$ python3 -q
>>> import numpy as np
>>> from numpy import linalg as LA
>>> np.set_printoptions(precision=4, suppress=True, linewidth=140)
>>> tidy = lambda a: np.round(a, 4) + 0
>>> m1 = np.load("mat.npy")
>>> m1
array([[-0.216 , -2.3486, -1.8541],
       [ 2.8966, -0.7717,  0.1187],
       [-1.6556,  1.4786, -2.0181],
       [ 2.4558, -0.3821,  1.6802],
       [ 2.2015,  1.7056,  1.1156],
       [-2.3677,  1.5794, -0.9485],
       [-1.4704, -2.5683,  0.4916],
       [ 1.3198,  2.3063, -1.3925],
       [-2.6294,  0.5697,  1.3273],
       [ 1.1243, -2.6172, -0.9414],
       [-0.4661,  2.2281, -1.954 ],
       [ 1.8583, -1.207 , -2.0224],
       [ 1.652 , -2.1161,  1.339 ],
       [-2.2108,  1.7221, -1.0709],
       [ 0.0118, -2.883 , -0.8296]])
>>> tidy(LA.norm(m1, 1)), tidy(LA.norm(m1, np.inf))
(np.float64(26.4838), np.float64(5.1523))
>>> tidy(m1[7] @ m1[4])
np.float64(5.2857)
>>> tidy(LA.norm(m1[7], 1)), tidy(LA.norm(m1[7], np.inf))
(np.float64(5.0186), np.float64(2.3063))
>>> tidy(LA.norm(m1, 2))
np.float64(8.2645)
>>> tidy(LA.norm(m1) ** 2 / LA.norm(m1, 2) ** 2)
np.float64(1.9765)
>>> x = np.array([4, 3, 2])
>>> y = m1 @ x
>>> c, lr = np.zeros(3), 1 / LA.norm(m1, 2) ** 2
>>> for i in range(150):
...     c -= lr * m1.T @ (m1 @ c - y)
...     if i % 50 == 0: print(i, round(LA.norm(m1 @ c - y), 4))
... 
0 13.9644
50 0.0
100 0.0
>>> tidy(LA.cond(m1))
np.float64(1.6043)
>>> tidy(c)
array([4., 3., 2.])
>>> dist = LA.norm(m1[:, None] - m1[None], axis=-1)
>>> dist.shape
(15, 15)
>>> np.flatnonzero(dist[4] < dist.mean() / 2)
array([4])
>>> A2 = np.array([[0.1], [0.7], [-0.6]])
>>> Z = np.array([[-0.5, 1.0, 0.5, 1.3]])
>>> X = A2 @ Z
>>> tidy(X)
array([[-0.05,  0.1 ,  0.05,  0.13],
       [-0.35,  0.7 ,  0.35,  0.91],
       [ 0.3 , -0.6 , -0.3 , -0.78]])
>>> U, s, Vt = LA.svd(X)
>>> vecs = Vt[:(s > 1e-8).sum()]
>>> rng = np.random.default_rng(404)
>>> x = X[1] + 2 * X[2] + rng.integers(2) * np.eye(4)[0]
>>> tidy(x)
array([ 1.25, -0.5 , -0.25, -0.65])
>>> tidy(vecs.T @ vecs)
array([[ 0.0784, -0.1567, -0.0784, -0.2038],
       [-0.1567,  0.3135,  0.1567,  0.4075],
       [-0.0784,  0.1567,  0.0784,  0.2038],
       [-0.2038,  0.4075,  0.2038,  0.5298]])
>>> LA.matrix_rank(np.vstack([X, x]))
np.int64(2)
>>> np.allclose(vecs.T @ vecs @ x, x)
False
>>> LA.lstsq(X[:-1].T, X[-1])[2]
np.int32(1)
>>> np.unique(X.round(6), axis=0).shape
(3, 4)
>>> tidy(X @ LA.pinv(X) @ X)
array([[-0.05,  0.1 ,  0.05,  0.13],
       [-0.35,  0.7 ,  0.35,  0.91],
       [ 0.3 , -0.6 , -0.3 , -0.78]])
>>> tidy(LA.norm(X, 2))
np.float64(1.6563)
>>> tidy(LA.norm(X, 1)), tidy(LA.norm(X, np.inf))
(np.float64(1.82), np.float64(2.31))
>>> tidy(LA.norm(X) ** 2 / LA.norm(X, 2) ** 2)
np.float64(1.0)
>>> tidy(LA.norm(X, axis=0))
array([0.4637, 0.9274, 0.4637, 1.2056])
>>> LA.norm(X, axis=1).argmax()
np.int64(1)
>>> tidy(LA.norm(X[0] - X[1]))
np.float64(1.0716)
>>> U, s, Vt = LA.svd(X)
>>> np.argmax(s[:-1] / (s[1:] + 1e-6)) + 1
np.int64(1)
>>> A2 = U[:, :1] @ np.diag(s[:1]) @ Vt[:1]
>>> tidy(LA.norm(X - A2, 2)), tidy(s[1])
(np.float64(0.0), np.float64(0.0))
>>> blk = np.stack([X, 4 * X, X[::-1]])
>>> tidy(np.einsum("bij,cij->bc", blk, blk))
array([[ 2.7434, 10.9736,  1.1803],
       [10.9736, 43.8944,  4.7212],
       [ 1.1803,  4.7212,  2.7434]])
>>> LA.matrix_rank(blk)
array([1, 1, 1])
>>> E = np.array([[0, 2, -2, 0], [0, 2, -2, 0]])
>>> A2 = np.array([[-1, -2, -3], [3, 3, -1]])
>>> Z = np.kron(A2, E)
>>> Z
array([[ 0, -2,  2,  0,  0, -4,  4,  0,  0, -6,  6,  0],
       [ 0, -2,  2,  0,  0, -4,  4,  0,  0, -6,  6,  0],
       [ 0,  6, -6,  0,  0,  6, -6,  0,  0, -2,  2,  0],
       [ 0,  6, -6,  0,  0,  6, -6,  0,  0, -2,  2,  0]])
>>> tidy(LA.norm(Z, 2)), tidy(LA.norm(A2, 2) * LA.norm(E, 2))
(np.float64(19.1833), np.float64(19.1833))
>>> rank = LA.matrix_rank(Z)
>>> rank
np.int64(2)
>>> null = LA.svd(Z)[2][rank:].T
>>> LA.matrix_rank(Z.T @ Z), LA.matrix_rank(Z @ Z.T)
(np.int64(2), np.int64(2))
>>> tidy(null @ null.T)
array([[ 1.    ,  0.    ,  0.    ,  0.    ,  0.    ,  0.    ,  0.    ,  0.    ,  0.    ,  0.    ,  0.    ,  0.    ],
       [ 0.    ,  0.763 ,  0.237 ,  0.    ,  0.    , -0.2391,  0.2391,  0.    ,  0.    ,  0.0717, -0.0717,  0.    ],
       [ 0.    ,  0.237 ,  0.763 ,  0.    ,  0.    ,  0.2391, -0.2391,  0.    ,  0.    , -0.0717,  0.0717,  0.    ],
       [ 0.    ,  0.    ,  0.    ,  1.    ,  0.    ,  0.    ,  0.    ,  0.    ,  0.    ,  0.    ,  0.    ,  0.    ],
       [ 0.    ,  0.    ,  0.    ,  0.    ,  1.    ,  0.    ,  0.    ,  0.    ,  0.    ,  0.    ,  0.    ,  0.    ],
       [ 0.    , -0.2391,  0.2391,  0.    ,  0.    ,  0.7174,  0.2826,  0.    ,  0.    , -0.0652,  0.0652,  0.    ],
       [ 0.    ,  0.2391, -0.2391,  0.    ,  0.    ,  0.2826,  0.7174,  0.    ,  0.    ,  0.0652, -0.0652,  0.    ],
       [ 0.    ,  0.    ,  0.    ,  0.    ,  0.    ,  0.    ,  0.    ,  1.    ,  0.    ,  0.    ,  0.    ,  0.    ],
       [ 0.    ,  0.    ,  0.    ,  0.    ,  0.    ,  0.    ,  0.    ,  0.    ,  1.    ,  0.    ,  0.    ,  0.    ],
       [ 0.    ,  0.0717, -0.0717,  0.    ,  0.    , -0.0652,  0.0652,  0.    ,  0.    ,  0.5196,  0.4804,  0.    ],
       [ 0.    , -0.0717,  0.0717,  0.    ,  0.    ,  0.0652, -0.0652,  0.    ,  0.    ,  0.4804,  0.5196,  0.    ],
       [ 0.    ,  0.    ,  0.    ,  0.    ,  0.    ,  0.    ,  0.    ,  0.    ,  0.    ,  0.    ,  0.    ,  1.    ]])
